$ python3 -q
>>> import numpy as np
>>> import numpy.linalg as la
>>> np.set_printoptions(precision=3, suppress=True, linewidth=140)
>>> J = np.load("dump.npy")
>>> J
array([[0, 1, 0],
       [3, 0, 0],
       [0, 0, 1]])
>>> # 2 blocks once reordered
>>> Y = J / np.sqrt((J ** 2).mean(axis=1, keepdims=True))
>>> J - J.mean(axis=1, keepdims=True)
array([[-0.333,  0.667, -0.333],
       [ 2.   , -1.   , -1.   ],
       [-0.333, -0.333,  0.667]])
>>> la.norm(Y, axis=1)
array([1.732, 1.732, 1.732])
>>> la.matrix_rank(J - J.mean(axis=1, keepdims=True))
np.int64(2)
>>> la.norm(J, axis=0)
array([3., 1., 1.])
>>> J.T @ J
array([[9, 0, 0],
       [0, 1, 0],
       [0, 0, 1]])
>>> ev, evecs = la.eig(J)
>>> np.round(J @ evecs[:, 0] - ev[0] * evecs[:, 0], 3) + 0
array([0., 0., 0.])
>>> np.sort(la.eigvals(J.T))
array([-1.732,  1.   ,  1.732])
>>> ev
array([ 1.732, -1.732,  1.   ])
>>> np.sort(la.eigvals(la.inv(J)))
array([-0.577,  0.577,  1.   ])
>>> m1 = np.array([[5.0, 4.0, 4.0, 4.0],
...     [4.0, 5.0, 4.0, 4.0],
...     [4.0, 4.0, 5.0, 4.0],
...     [4.0, 4.0, 4.0, 5.0]])
>>> # equal to its transpose
>>> vec = np.ones(4)
>>> for _ in range(7):
...     vec = m1 @ vec
...     vec /= la.norm(vec)
...     print(round(vec @ m1 @ vec, 3))
... 
17.0
17.0
17.0
17.0
17.0
17.0
17.0
>>> round(float(la.eigvalsh(m1)[-1]), 3)
17.0
>>> vec
array([0.5, 0.5, 0.5, 0.5])
